$ python3 -q
>>> import numpy as np
>>> from numpy import linalg as LA
>>> np.set_printoptions(precision=2, suppress=True, linewidth=140, floatmode="fixed")
>>> def rnd(a):
...     return np.round(a, 2) + 0
... 
>>> arr = np.array([[1.0, 0.7, 0.49, 0.34],
...     [0.7, 1.0, 0.7, 0.49],
...     [0.49, 0.7, 1.0, 0.7],
...     [0.34, 0.49, 0.7, 1.0]])
>>> arr
array([[1.00, 0.70, 0.49, 0.34],
       [0.70, 1.00, 0.70, 0.49],
       [0.49, 0.70, 1.00, 0.70],
       [0.34, 0.49, 0.70, 1.00]])
>>> # symmetric
>>> O, V = LA.qr(arr[:, :3])[0], LA.qr(arr[:, 3:])[0]
>>> s = LA.svd(O.T @ V, compute_uv=False)
>>> rnd(LA.norm(O @ O.T - V @ V.T, 2))
np.float64(1.0)
>>> rnd(s)
array([0.95])
>>> M2 = np.array([[2, 2], [1, 1]])
>>> C = np.kron(M2, arr)
>>> C
array([[2.00, 1.40, 0.98, 0.68, 2.00, 1.40, 0.98, 0.68],
       [1.40, 2.00, 1.40, 0.98, 1.40, 2.00, 1.40, 0.98],
       [0.98, 1.40, 2.00, 1.40, 0.98, 1.40, 2.00, 1.40],
       [0.68, 0.98, 1.40, 2.00, 0.68, 0.98, 1.40, 2.00],
       [1.00, 0.70, 0.49, 0.34, 1.00, 0.70, 0.49, 0.34],
       [0.70, 1.00, 0.70, 0.49, 0.70, 1.00, 0.70, 0.49],
       [0.49, 0.70, 1.00, 0.70, 0.49, 0.70, 1.00, 0.70],
       [0.34, 0.49, 0.70, 1.00, 0.34, 0.49, 0.70, 1.00]])
>>> G = arr.T @ arr
>>> rnd(LA.svd(arr, compute_uv=False) ** 2)
array([7.42, 0.57, 0.10, 0.04])
>>> np.allclose(arr @ arr.T, arr.T @ arr)
True
>>> rnd(arr @ arr)
array([[1.85, 1.91, 1.71, 1.37],
       [1.91, 2.22, 2.09, 1.71],
       [1.71, 2.09, 2.22, 1.91],
       [1.37, 1.71, 1.91, 1.85]])
>>> rnd(LA.det(arr))
np.float64(0.13)
>>> LA.determinant(arr)
Traceback (most recent call last):
  File "<python-input-19>", line 1, in <module>
    LA.determinant(arr)
    ^^^^^^^^^^^^^^
AttributeError: module 'numpy.linalg' has no attribute 'determinant'
>>> rnd(np.sort(np.abs(LA.eigvals(arr))))
array([0.20, 0.32, 0.76, 2.72])
>>> np.trace(arr)
np.float64(4.0)
>>> assert arr == arr.T
Traceback (most recent call last):
  File "<python-input-22>", line 1, in <module>
    assert arr == arr.T
           ^^^^^^^^^^^^
ValueError: The truth value of an array with more than one element is ambiguous. Use a.any() or a.all()
>>> evals, V = LA.eig(arr)
>>> rnd(np.sort(LA.eigvals(LA.inv(arr))))
array([0.37, 1.32, 3.16, 4.92])
>>> rnd(np.prod(evals))
np.float64(0.13)
>>> rnd(np.sort(LA.eigvals(arr.T)))
array([0.20, 0.32, 0.76, 2.72])
>>> rnd(np.sort(LA.eigvals(arr @ arr)))
array([0.04, 0.10, 0.57, 7.42])
>>> rnd(arr @ V[:, 0] - evals[0] * V[:, 0])
array([0.00, 0.00, 0.00, 0.00])
>>> E = np.loadtxt("arr.csv", delimiter=",")
>>> E
array([[ -8.83,   5.56,  16.62],
       [ -8.65,   5.43,  16.32],
       [ -3.44,   1.61,   7.84],
       [ -1.69,   0.43,   5.09],
       [ -0.93,  -0.04,   3.89],
       [ -0.44,   0.41,  -0.66],
       [ -0.76,   0.67,  -1.18],
       [ -1.36,   1.11,  -2.33],
       [ -2.23,   1.66,  -4.74],
       [ -2.80,   1.93,  -7.01],
       [ -3.09,   2.03,  -8.47],
       [ -3.16,   2.05,  -8.89],
       [ -4.24,   1.59, -23.13]])
>>> d = LA.norm(E[:, None] - E[None], axis=-1)
>>> (d + 1e9 * np.eye(13)).round(6).argmin(axis=1)
array([ 1,  0,  3,  4,  3,  6,  5,  6,  9, 10, 11, 10, 11])
>>> np.flatnonzero(d[6] < d.mean() / 2)
array([4, 5, 6, 7, 8])
>>> rnd(LA.norm(E, axis=1))
array([19.62, 19.25,  8.71,  5.38,  4.00,  0.89,  1.56,  2.92,  5.50,  7.79,  9.24,  9.66, 23.57])
>>> rnd(d[6])
array([20.15, 19.78,  9.46,  6.34,  5.12,  0.66,  0.00,  1.37,  3.98,  6.30,  7.77,  8.19, 22.24])
>>> mat = np.load("block8.npy")
>>> mat
array([[-10.00,  -0.60,   0.60,  -0.60],
       [ -8.00,   0.90,  -0.40,   0.50],
       [  2.00,   1.20,   1.30,   1.60]])
>>> r0, r1 = mat[2], mat[0]
>>> rnd(r0 @ r0)
np.float64(9.69)
>>> r0 @ r1
np.float64(-20.9)
>>> p = (r0 @ r1) / (r0 @ r0) * r0
>>> rnd(p)
array([-4.31, -2.59, -2.80, -3.45])
>>> LA.matrix_rank(np.outer(r0, r1))
np.int64(1)
>>> np.outer(r0, r1)
array([[-20.00,  -1.20,   1.20,  -1.20],
       [-12.00,  -0.72,   0.72,  -0.72],
       [-13.00,  -0.78,   0.78,  -0.78],
       [-16.00,  -0.96,   0.96,  -0.96]])
>>> rnd(LA.norm(r0 + r1) ** 2 + LA.norm(r0 - r1) ** 2)
np.float64(221.54)
